>>> import numpy as np
>>> np.set_printoptions(suppress=True, linewidth=200)
>>> rnd = lambda a: np.round(a, 1) + 0
>>> mat = np.loadtxt("arr.csv", delimiter=",")
>>> mat
array([[1. , 0.5],
       [0.5, 1. ]])
>>> gram = mat.T @ mat
>>> np.allclose(gram, gram.T)
True
>>> (mat @ mat.T).shape
(2, 2)
>>> rnd(np.diag(gram))
array([1.2, 1.2])
>>> rnd(gram)
array([[1.2, 1. ],
       [1. , 1.2]])
>>> rnd(np.linalg.svd(mat, compute_uv=False) ** 2)
array([2.2, 0.3])
>>> evals, V = np.linalg.eigh(mat)
>>> x0 = np.array([-3, -2])
>>> rnd(V * np.sqrt(evals) @ V.T)
array([[1. , 0.3],
       [0.3, 1. ]])
>>> rnd(V * np.abs(evals) @ V.T)
array([[1. , 0.5],
       [0.5, 1. ]])
>>> rnd(x0 @ mat @ x0 / (x0 @ x0)), evals[0], evals[-1]
(np.float64(1.5), np.float64(0.5), np.float64(1.5))
>>> np.abs(mat).sum(axis=1).max(), np.abs(evals).max()
(np.float64(1.5), np.float64(1.5))
>>> x0 @ mat @ x0
np.float64(19.0)
>>> (np.sign(V[:, -1].round(6)) == np.sign(V[0, -1].round(6))).astype(int)
array([1, 1])
>>> rnd(np.linalg.eigvalsh(mat[1:, 1:]))
array([1.])
>>> x0 = np.array([-3, -2])
>>> rhs = mat @ x0
>>> rhs
array([-4. , -3.5])
>>> rnd(np.linalg.solve(mat, mat[:, 1]))
array([0., 1.])
>>> rnd(np.linalg.solve(mat, rhs + mat[:, 0]))
array([-2., -2.])
>>> rnd(np.linalg.solve(mat.T, mat[1]))
array([0., 1.])
>>> evals, V = np.linalg.eigh(mat)
>>> rnd(V.T @ mat @ V)
array([[0.5, 0. ],
       [0. , 1.5]])
>>> rnd(np.abs(V[:, -1]))
array([0.7, 0.7])
>>> rnd(np.linalg.eigvalsh(mat @ mat))
array([0.3, 2.2])
>>> rnd(np.linalg.svd(mat, compute_uv=False))
array([1.5, 0.5])
>>> np.abs(V[:, -1]).round(6).argmax()
np.int64(0)
>>> evals.sum(), np.trace(mat)
(np.float64(2.0), np.float64(2.0))
>>> other = np.linalg.inv(mat)
>>> rnd(np.linalg.slogdet(mat)[0])
np.float64(1.0)
>>> rnd(other)
array([[ 1.3, -0.7],
       [-0.7,  1.3]])
>>> print(rnd(np.linalg.cond(mat)))
3.0
>>> data = np.array([[-1, 0, 0], [-2, 1, -2], [1, -2, -1]])
>>> data[:, 2] = 2 * data[:, 0]
>>> data
array([[-1,  0, -2],
       [-2,  1, -4],
       [ 1, -2,  2]])
>>> np.abs(np.diag(np.linalg.qr(data)[1])) > 1e-9
array([ True,  True, False])
>>> np.unique(data.round(6), axis=0).shape
(3, 3)
>>> np.linalg.lstsq(data[:-1].T, data[-1])[2]
np.int32(2)
>>> rnd(data @ np.linalg.pinv(data) @ data)
array([[-1.,  0., -2.],
       [-2.,  1., -4.],
       [ 1., -2.,  2.]])
>>> np.allclose(data[:-1].T @ np.linalg.lstsq(data[:-1].T, data[-1])[0], data[-1])
True
>>> gram = data.T @ data
>>> rnd(np.linalg.eigvalsh(gram)[::-1])
array([32.9,  2.1,  0. ])
>>> print(np.diag(gram))
[ 6  5 24]
>>> gram
array([[ 6, -4, 12],
       [-4,  5, -8],
       [12, -8, 24]])
>>> np.allclose(gram, gram.T)
True
>>> np.linalg.matrix_rank(gram)
np.int64(2)
>>> left, s, VT = np.linalg.svd(data)
>>> rnd(s)
array([5.7, 1.5, 0. ])
>>> np.argmax(s[:-1] / (s[1:] + 1e-6)) + 1
np.int64(2)
>>> other = left[:, :2] @ np.diag(s[:2]) @ VT[:2]
>>> np.linalg.matrix_rank(data, rtol=0.05)
np.int64(2)
>>> print(rnd(np.abs(data - other).max()))
0.0
>>> rnd(np.linalg.norm(data - other) / np.linalg.norm(data))
np.float64(0.0)
>>> np.linalg.matrix_rank(other)
np.int64(2)
>>> print(rnd(other))
[[-1.  0. -2.]
 [-2.  1. -4.]
 [ 1. -2.  2.]]
>>> u, v = data[0], data[1]
>>> u @ u
np.int64(5)
>>> pr = (u @ v) / (u @ u) * u
>>> print(rnd(np.linalg.norm(u + v) ** 2 + np.linalg.norm(u - v) ** 2))
52.0
>>> np.outer(u, v)
array([[ 2, -1,  4],
       [ 0,  0,  0],
       [ 4, -2,  8]])
>>> m1 = np.array([[1, -1, -1, 1, -1, 1, 1, -1],
...     [1, 1, 1, 1, 1, 1, 1, 1],
...     [1, -1, 1, -1, -1, 1, -1, 1],
...     [1, -1, -1, 1, 1, -1, -1, 1]])
>>> m1.reshape(2, -1)
array([[ 1, -1, -1,  1, -1,  1,  1, -1,  1,  1,  1,  1,  1,  1,  1,  1],
       [ 1, -1,  1, -1, -1,  1, -1,  1,  1, -1, -1,  1,  1, -1, -1,  1]])
>>> m1.ravel(order="F")
array([ 1,  1,  1,  1, -1,  1, -1, -1, -1,  1,  1, -1,  1,  1, -1,  1, -1,  1, -1,  1,  1,  1,  1, -1,  1,  1, -1, -1, -1,  1,  1,  1])
>>> blk = m1.reshape(4, 2, -1)
>>> print(np.einsum("ihd,jhd->hij", blk, blk).shape)
(2, 4, 4)
>>> np.einsum("ihd,ihd->ih", blk, blk)
array([[4, 4],
       [4, 4],
       [4, 4],
       [4, 4]])
>>> blk.transpose(1, 0, 2)
array([[[ 1, -1, -1,  1],
        [ 1,  1,  1,  1],
        [ 1, -1,  1, -1],
        [ 1, -1, -1,  1]],

       [[-1,  1,  1, -1],
        [ 1,  1,  1,  1],
        [-1,  1, -1,  1],
        [ 1, -1, -1,  1]]])
>>> E = np.load("sample19.npy")
>>> E
array([[-1. , -1.5,  0.6],
       [-0.9, -1.3,  0.2],
       [ 1.3, -0.6,  1.7]])
>>> evals, V = np.linalg.eig(E)
>>> rnd(np.sort(np.linalg.eigvals(E.T)))
array([-2.4, -0.2,  2. ])
>>> rnd(E @ V[:, 0] - evals[0] * V[:, 0])
array([0., 0., 0.])
>>> rnd(np.sort(np.linalg.eigvals(np.linalg.inv(E))))
array([-6.3, -0.4,  0.5])
>>> print(rnd(np.prod(evals)))
0.7
>>> print(rnd(evals))
[ 2.  -2.4 -0.2]
>>> rnd(np.linalg.eigvals(E).sum().real)
np.float64(-0.6)
>>> rnd(np.poly(E))
array([ 1. ,  0.6, -4.6, -0.7])
>>> rnd(np.einsum("ii->", E))
np.float64(-0.6)
>>> rnd(np.linalg.det(E[::-1]))
np.float64(-0.7)
>>> rnd(np.linalg.det(2 * E)), rnd(np.linalg.det(E))
(np.float64(5.9), np.float64(0.7))
>>> X = np.minimum.outer(np.arange(1, 4), np.arange(1, 4)) * 2
>>> X
array([[2, 2, 2],
       [2, 4, 4],
       [2, 4, 6]])
>>> # symmetric, so the eigenvalues are real
>>> blk = np.stack([X, -3 * X, X[::-1]])
>>> np.linalg.matrix_rank(blk.reshape(3, -1))
np.int64(2)
>>> print(np.linalg.matrix_rank(blk))
[3 3 3]
>>> blk.shape
(3, 3, 3)
>>> (blk @ X.T).shape
(3, 3, 3)
>>> other = X[0, 0] * X[1:] - np.outer(X[1:, 0], X[0])
>>> print(other)
[[0 4 4]
 [0 4 8]]
>>> np.linalg.matrix_rank(other), np.linalg.matrix_rank(X)
(np.int64(2), np.int64(3))
>>> np.flatnonzero(~other.round(6).any(axis=1))
array([], dtype=int64)
